% python3 -q
>>> import numpy as np
>>> from numpy import linalg as LA
>>> np.set_printoptions(precision=1, suppress=True, linewidth=200, legacy="1.25")
>>> arr = np.load("arr.npy")
>>> arr
array([[ 20.4,  19.9,  19. , -59.7],
       [ 19.7,  18.2,  20.4, -59.9],
       [ 19.6,  20.1,  20.3, -60.4],
       [ 20.9,  19.5,  20.6, -59.6],
       [ 21. ,  18.4,  19.5, -59.7],
       [ 20.6,  18.9,  20.3, -60.8],
       [ 21.2,  20. ,  18.5, -60.6],
       [ 19. ,  20. ,  18.9, -60.7],
       [ 20.7,  20.3,  19.2, -59.7],
       [ 22. ,  20.8,  19.5, -58.6],
       [ 19.1,  18.6,  20.6, -61.1],
       [ 19.3,  22.1,  20.8, -61.4],
       [ 21.1,  20. ,  20.5, -60.1],
       [ 19.9,  19. ,  20.5, -61.7],
       [ 19.6,  18. ,  20. , -61.6],
       [ 18.9,  21.5,  20. , -60.4]])
>>> C = arr[[13, 4]].astype(float)
>>> for _ in range(7):
...     z = LA.norm(arr[:, None] - C, axis=-1).argmin(axis=1)
...     C = np.array([arr[z == j].mean(axis=0) for j in range(2)])
... 
>>> z
array([1, 0, 0, 1, 1, 0, 1, 0, 1, 1, 0, 0, 1, 0, 0, 0])
>>> C
array([[ 19.5,  19.6,  20.2, -60.9],
       [ 21. ,  19.8,  19.5, -59.7]])
>>> C[1] - C[0]
array([ 1.5,  0.2, -0.7,  1.2])
>>> def softmax(z):
...     e = np.exp(z - z.max(axis=-1, keepdims=True))
...     return e / e.sum(axis=-1, keepdims=True)
... 
>>> np.round(softmax(C[1]), 1) + 0
array([0.7, 0.2, 0.1, 0. ])
>>> np.round(softmax(C[1] + 2), 1) + 0
array([0.7, 0.2, 0.1, 0. ])
>>> np.round(softmax(10 * C[1]), 1) + 0
array([1., 0., 0., 0.])
>>> print(softmax(C).sum(axis=1))
[1. 1.]
>>> S = C @ C.T / np.sqrt(4)
>>> np.round(softmax(S), 1) + 0
array([[1., 0.],
       [1., 0.]])
>>> np.round(softmax(S + np.triu(np.full(S.shape, -np.inf), 1)), 1) + 0
array([[1., 0.],
       [1., 0.]])
>>> print(LA.matrix_rank(arr))
4
>>> LA.svd(arr, compute_uv=False)
array([278.2,   4.7,   4.1,   2.5])
>>> arr.mean(axis=0)
array([ 20.2,  19.7,  19.9, -60.4])
>>> cen = (arr - arr.mean(axis=0)) / arr.std(axis=0)
>>> cen.std(axis=0)
array([1., 1., 1., 1.])
>>> np.argwhere(np.abs(cen) > 2)
array([[ 6,  2],
       [ 9,  0],
       [ 9,  3],
       [11,  1]])
>>> c = LA.lstsq(np.delete(cen, 3, axis=1), cen[:, 3])[0]
>>> np.round(1 - np.var(cen[:, 3] - np.delete(cen, 3, axis=1) @ c), 1)
0.5
>>> print(c)
[ 0.6  0.2 -0.1]
>>> cen = arr - arr.mean(axis=1)
Traceback (most recent call last):
  File "<python-input-27>", line 1, in <module>
    cen = arr - arr.mean(axis=1)
          ~~~~^~~~~~~~~~~~~~~~~~
ValueError: operands could not be broadcast together with shapes (16,4) (16,) 
>>> cen = arr - arr.mean(axis=0)
>>> U, s, vt = LA.svd(cen, full_matrices=False)
>>> LA.matrix_rank(cen)
4
>>> vt[0] * np.sign(vt[0, np.abs(vt[0]).argmax()])
array([ 0.5,  0.7, -0.3,  0.5])
>>> np.abs(vt[-1])
array([0.6, 0.1, 0.1, 0.8])
>>> np.searchsorted(np.cumsum(s ** 2) / (s ** 2).sum(), 0.9) + 1
3
>>> np.abs(vt[0]).argmax()
1
>>> np.abs(U[:, 0]).argmax()
9
>>> print((np.sign(U[:, 0]) == np.sign(U[0, 0])).astype(int))
[1 0 0 1 0 0 1 0 1 1 0 1 1 0 0 1]
>>> np.round(cen.mean(axis=0), 1) + 0
array([0., 0., 0., 0.])
>>> s ** 2 / (s ** 2).sum()
array([0.4, 0.4, 0.1, 0.1])
>>> s
array([4.7, 4.4, 2.5, 1.9])
>>> s = 20 * 0.9 ** np.arange(4)
>>> Q, _ = LA.qr(np.array([[-1.5, 0.6, 0.8, -0.7],
...     [1.4, 0.0, 0.3, -0.5],
...     [0.2, -0.7, 0.2, -0.4],
...     [0.1, -0.5, -0.1, 0.3]]))
>>> rng = np.random.default_rng(44)
>>> F = rng.normal(size=(23, 4)) * s @ Q
>>> F
array([[-18.5,   4.8, -22.5,  16.5],
       [ -6.2, -20.2, -12.8,  -5.3],
       [-10.3,  13.1,  -6.1,  -4.1],
       [ 15.3,  11.2,   0.5,  -4.7],
       [ 15.7,  12.3,   3.5,   5.8],
       [-21.9,   1.9,   4.4,  10.7],
       [ 32.5, -10.4,  20. ,  -1.7],
       [-22. ,  -7.8, -15. ,  10.1],
       [ -4.4,  24.1,   4.5,  22.3],
       [ -7.1,   1.6, -18.8,  12.2],
       [-18.7,   9.4,  -2.8,  -4. ],
       [-26.4,  -1. , -28.7, -19.1],
       [-14.1,  -0.6,  10.4,  15.2],
       [ 11.8,   0.6,  19.3,   6.7],
       [-29.8,  17.6,  14.3, -18.9],
       [-18.5, -22.7, -40.9, -27.3],
       [-26.5, -21.4, -12.2,  19.8],
       [-36.2,  14.9,  -8.3, -12.6],
       [  1.9,  -2.1,  17.1,   5.8],
       [ 10.8,   5.2, -25.7, -10.1],
       [-29. ,   2.2,  -6.1, -18.1],
       [ 14.4,  -6.2,   5.6,  11.8],
       [ 14. ,  29. ,  19.5,   7.6]])
>>> x = np.array([-2, 0, -4, -4])
>>> target = F @ x
>>> np.round(LA.solve(F.T @ F, F.T @ target), 1) + 0
array([-2.,  0., -4., -4.])
>>> np.round(LA.pinv(F) @ F, 1) + 0
array([[1., 0., 0., 0.],
       [0., 1., 0., 0.],
       [0., 0., 1., 0.],
       [0., 0., 0., 1.]])
>>> LA.lstsq(F, target)[0]
array([-2.,  0., -4., -4.])
>>> target = target + 0.3 * rng.normal(size=23)
>>> target
array([  60.7,   85.1,   61.7,  -13.2,  -69.1,  -16.7, -138.2,   63.3,  -98.4,   40.3,   64.9,  244.2,  -74.5, -127.9,   77.7,  309.5,   21.8,  156.7,  -95.7,  121.9,  154.5,  -98.2, -136.9])
>>> c, *_ = LA.lstsq(F, target)
>>> print(c.round())
[-2.  0. -4. -4.]
>>> c.round(1) + 0
array([-2.,  0., -4., -4.])
>>> np.round(F.T @ (target - F @ c), 1) + 0
array([0., 0., 0., 0.])
>>> C = F[[4, 15]].astype(float)
>>> for _ in range(4):
...     z = LA.norm(F[:, None] - C, axis=-1).argmin(axis=1)
...     C = np.array([F[z == j].mean(axis=0) for j in range(2)])
... 
>>> z
array([1, 1, 0, 0, 0, 0, 0, 1, 0, 1, 1, 1, 0, 0, 0, 1, 1, 1, 0, 1, 1, 0, 0])
>>> np.bincount(z)
array([12, 11])
>>> np.abs(C[1] - C[0]).argmax()
2
>>> Q, _ = LA.qr(np.array([[0.4, -0.9, 0.7],
...     [0.2, 0.6, -1.0],
...     [0.8, 0.4, 0.4],
...     [-1.4, 0.1, 0.3],
...     [2.0, -0.1, 0.0]]))
>>> X = Q @ Q.T
>>> print(X)
[[ 0.6 -0.4 -0.2 -0.1  0.1]
 [-0.4  0.6 -0.2 -0.2  0.1]
 [-0.2 -0.2  0.8  0.1  0.2]
 [-0.1 -0.2  0.1  0.4 -0.4]
 [ 0.1  0.1  0.2 -0.4  0.6]]
>>> print(round(float(np.trace(LA.pinv(X) @ X)), 1))
3.0
>>> np.unique(X.round(6), axis=0).shape
(5, 5)
>>> r = LA.matrix_rank(X)
>>> r
3
>>> ns = LA.svd(X)[2][r:].T
>>> np.allclose(X @ ns, 0)
True
>>> [int(LA.matrix_rank(X[:i])) for i in range(1, len(X) + 1)]
[1, 2, 3, 3, 3]
>>> print([int(LA.matrix_rank(X[:, :j + 1])) for j in range(5)])
[1, 2, 3, 3, 3]
>>> A2 = np.c_[arr[:, :3] @ np.array([[-3, 0, -4], [3, -5, 0], [0, -2, 5]]), np.array([-1, -2, -1, 2, -2, -2, -3, 3, 1, 0, -1, -2, 2, 2, 2, 2])]
>>> A2
array([[  -1.5, -137.5,   13.4,   -1. ],
       [  -4.5, -131.8,   23.2,   -2. ],
       [   1.5, -141.1,   23.1,   -1. ],
       [  -4.2, -138.7,   19.4,    2. ],
       [  -7.8, -131. ,   13.5,   -2. ],
       [  -5.1, -135.1,   19.1,   -2. ],
       [  -3.6, -137. ,    7.7,   -3. ],
       [   3. , -137.8,   18.5,    3. ],
       [  -1.2, -139.9,   13.2,    1. ],
       [  -3.6, -143. ,    9.5,    0. ],
       [  -1.5, -134.2,   26.6,   -1. ],
       [   8.4, -152.1,   26.8,   -2. ],
       [  -3.3, -141. ,   18.1,    2. ],
       [  -2.7, -136. ,   22.9,    2. ],
       [  -4.8, -130. ,   21.6,    2. ],
       [   7.8, -147.5,   24.4,    2. ]])
>>> np.round(LA.norm(A2 - arr @ LA.lstsq(arr, A2)[0], axis=0), 1) + 0
array([0. , 0. , 0. , 7.5])
>>> LA.matrix_rank(np.c_[arr, A2])
5
>>> x = np.array([-1, 1, 1, 3])
>>> target = A2 @ x
>>> np.round(LA.pinv(A2) @ A2, 1) + 0
array([[1., 0., 0., 0.],
       [0., 1., 0., 0.],
       [0., 0., 1., 0.],
       [0., 0., 0., 1.]])
>>> LA.solve(A2.T @ A2, A2.T @ target)
array([-1.,  1.,  1.,  3.])
>>> target = target + 0.3 * rng.normal(size=16)
>>> print(target)
[-125.2 -110.2 -122.  -109.3 -115.3 -116.5 -135.1 -113.2 -122.8 -130.2 -109.1 -139.5 -113.2 -104.5  -97.3 -124.7]
>>> c, *_ = LA.lstsq(A2, target)
>>> c.round()
array([-1.,  1.,  1.,  3.])
>>> print([round(float(LA.norm(LA.solve(A2.T @ A2 + lam * np.eye(4), A2.T @ target))), 2) for lam in (0, 1, 10, 100)])
[3.46, 3.41, 3.04, 1.75]
>>> np.round(A2.T @ (target - A2 @ c), 1) + 0
array([0., 0., 0., 0.])
